In [1]: import numpy as np

In [2]: import numpy.linalg as la

In [3]: np.set_printoptions(precision=2, suppress=True, linewidth=160, legacy="1.25")

In [4]: tidy = lambda a: np.round(a, 2) + 0

In [5]: mat = np.loadtxt("x.csv", delimiter=",")

In [6]: mat
Out[6]: 
array([[ 0.,  1.,  5.,  1., -3., -4.,  1.],
       [ 0.,  0.,  5.,  3.,  5., -4., -1.],
       [ 0.,  0.,  0., -1., -5.,  3.,  3.],
       [ 0.,  0.,  0.,  0., -2.,  5., -4.],
       [ 0.,  0.,  0.,  0.,  0.,  3.,  1.],
       [ 0.,  0.,  0.,  0.,  0.,  0., -3.],
       [ 0.,  0.,  0.,  0.,  0.,  0.,  0.]])

In [7]: U, sv, VT = la.svd(mat)

In [8]: V = VT[:(sv > 1e-8).sum()]

In [9]: rng = np.random.default_rng(1075)

In [10]: x = mat[3] + -1 * mat[2] + rng.integers(2) * np.eye(7)[2]

In [11]: x
Out[11]: array([ 0.,  0.,  1.,  1.,  3.,  2., -7.])

In [12]: tidy(V.T @ V)
Out[12]: 
array([[0., 0., 0., 0., 0., 0., 0.],
       [0., 1., 0., 0., 0., 0., 0.],
       [0., 0., 1., 0., 0., 0., 0.],
       [0., 0., 0., 1., 0., 0., 0.],
       [0., 0., 0., 0., 1., 0., 0.],
       [0., 0., 0., 0., 0., 1., 0.],
       [0., 0., 0., 0., 0., 0., 1.]])

In [13]: la.matrix_rank(np.vstack([mat, x]))
Out[13]: 6

In [14]: rank = la.matrix_rank(mat)

In [15]: rank
Out[15]: 6

In [16]: ns = la.svd(mat)[2][rank:].T

In [17]: [int(la.matrix_rank(np.delete(mat, i, axis=0))) for i in range(7)]
Out[17]: [5, 5, 5, 5, 5, 5, 6]

In [18]: mat @ ns
Out[18]: 
array([[0.],
       [0.],
       [0.],
       [0.],
       [0.],
       [0.],
       [0.]])

In [19]: ns.shape
Out[19]: (7, 1)

In [20]: print([int(la.matrix_rank(mat[:, :j + 1])) for j in range(7)])
[0, 1, 2, 3, 4, 5, 6]

In [21]: U, sv, VT = la.svd(mat)

In [22]: print(tidy(sv))
[11.45  7.69  5.8   3.6   0.39  0.13  0.  ]

In [23]: np.argmax(sv[:-1] / (sv[1:] + 1e-6)) + 1
Out[23]: 6

In [24]: out = U[:, :6] @ np.diag(sv[:6]) @ VT[:6]

In [25]: tidy(out)
Out[25]: 
array([[ 0.,  1.,  5.,  1., -3., -4.,  1.],
       [ 0.,  0.,  5.,  3.,  5., -4., -1.],
       [ 0.,  0.,  0., -1., -5.,  3.,  3.],
       [ 0.,  0.,  0.,  0., -2.,  5., -4.],
       [ 0.,  0.,  0.,  0.,  0.,  3.,  1.],
       [ 0.,  0.,  0.,  0.,  0.,  0., -3.],
       [ 0.,  0.,  0.,  0.,  0.,  0.,  0.]])

In [26]: la.matrix_rank(out)
Out[26]: 6

In [27]: la.matrix_rank(mat, rtol=0.05)
Out[27]: 4

In [28]: tidy(la.norm(mat - out, 2)), sv[6]
Out[28]: (0.0, 0.0)
